$ ipython --no-banner

In [1]: import numpy as np

In [2]: np.set_printoptions(suppress=True, linewidth=140)

In [3]: rd = lambda a: np.round(a, 3) + 0

In [4]: W0 = np.loadtxt("mat.csv", delimiter=",")

In [5]: print(W0)
[[-0.244 -0.24   2.512]
 [ 0.039  0.6    2.145]
 [ 0.253  0.003  3.139]
 [-0.205 -0.333  1.749]
 [ 0.644  0.442 -1.719]
 [-0.349 -0.416  1.982]
 [ 0.29   0.008  3.399]
 [ 0.079 -0.213  1.264]
 [ 0.24  -0.232 -0.269]
 [-0.024  0.281  0.691]
 [-0.311 -0.782  0.34 ]]

In [6]: gram = np.cov(W0, rowvar=False)

In [7]: print(rd(gram))
[[ 0.093  0.078 -0.156]
 [ 0.078  0.162 -0.05 ]
 [-0.156 -0.05   2.343]]

In [8]: print(rd(np.corrcoef(W0[:, 0], W0[:, 2])[0, 1]))
-0.335

In [9]: print(rd(np.corrcoef(W0.T)))
[[ 1.     0.635 -0.335]
 [ 0.635  1.    -0.082]
 [-0.335 -0.082  1.   ]]

In [10]: print(np.argsort(-W0.std(axis=0).round(6), kind="stable"))
[2 1 0]

In [11]: print(rd(W0.std(axis=0)))
[0.291 0.383 1.459]

In [12]: print(rd(np.linalg.eigvalsh(gram)[::-1]))
[2.355 0.205 0.037]

In [13]: Ac = (W0 - W0.mean(axis=0)) / W0.std(axis=0)

In [14]: print(np.argwhere(np.abs(Ac) > 2))
[[4 0]
 [4 2]]

In [15]: coef = np.linalg.lstsq(np.delete(Ac, 1, axis=1), Ac[:, 1])[0]

In [16]: print(np.abs(coef).argmax())
0

In [17]: print(rd(coef))
[0.684 0.147]

In [18]: K = np.array([[2, 2, 2, 1], [1, 0, 0, 3], [7, 2, 2, 16]])

In [19]: U, sigma, Vh = np.linalg.svd(K)

In [20]: vecs = Vh[:(sigma > 1e-8).sum()]

In [21]: rng = np.random.default_rng(658932)

In [22]: x = K[0] + 2 * K[1] + rng.integers(2) * np.eye(4)[3]

In [23]: print(x)
[4. 2. 2. 8.]

In [24]: print(rd(np.linalg.norm(x - vecs.T @ vecs @ x)))
0.276

In [25]: print(np.allclose(vecs.T @ vecs @ x, x))
False

In [26]: rk = np.linalg.matrix_rank(K)

In [27]: print(rk)
2

In [28]: null = np.linalg.svd(K)[2][rk:].T

In [29]: print([int(np.linalg.matrix_rank(K[:i])) for i in range(1, len(K) + 1)])
[1, 2, 2]

In [30]: print(rd(K @ null))
[[0. 0.]
 [0. 0.]
 [0. 0.]]

In [31]: print([int(np.linalg.matrix_rank(np.delete(K, i, axis=0))) for i in range(3)])
[2, 2, 2]

In [32]: print([int(np.linalg.matrix_rank(K[:, :j + 1])) for j in range(4)])
[1, 2, 2, 2]

In [33]: print(rd(null @ null.T))
[[ 0.686 -0.286 -0.286 -0.229]
 [-0.286  0.619 -0.381  0.095]
 [-0.286 -0.381  0.619  0.095]
 [-0.229  0.095  0.095  0.076]]

In [34]: x = np.array([0, 4, 1, 5])

In [35]: a = np.maximum(K @ x, 0)

In [36]: print(K.T @ a)
[ 675  210  210 1500]

In [37]: print(np.flatnonzero(a > 1e-9))
[0 1 2]

In [38]: J = np.array([[-0.2, -0.5, 0.1, -0.7],
    ...:     [-0.2, -0.1, 0.8, 1.8],
    ...:     [1.0, 1.0, -0.3, -0.2],
    ...:     [0.3, 1.5, 0.1, -0.3]])

In [39]: print(J)
[[-0.2 -0.5  0.1 -0.7]
 [-0.2 -0.1  0.8  1.8]
 [ 1.   1.  -0.3 -0.2]
 [ 0.3  1.5  0.1 -0.3]]

In [40]: M2 = np.linalg.inv(J)

In [41]: print((np.abs(M2) > 1e-9).astype(int))
[[1 1 1 1]
 [1 1 1 1]
 [1 1 1 1]
 [1 1 1 1]]

In [42]: print(rd(J @ M2))
[[1. 0. 0. 0.]
 [0. 1. 0. 0.]
 [0. 0. 1. 0.]
 [0. 0. 0. 1.]]

In [43]: print(rd(np.linalg.det(J) * np.linalg.det(M2)))
1.0

In [44]: print(np.allclose(M2, J.T))
False

In [45]: print(rd(np.linalg.slogdet(J)[0]))
1.0

In [46]: print(rd(np.linalg.inv(M2)))
[[-0.2 -0.5  0.1 -0.7]
 [-0.2 -0.1  0.8  1.8]
 [ 1.   1.  -0.3 -0.2]
 [ 0.3  1.5  0.1 -0.3]]
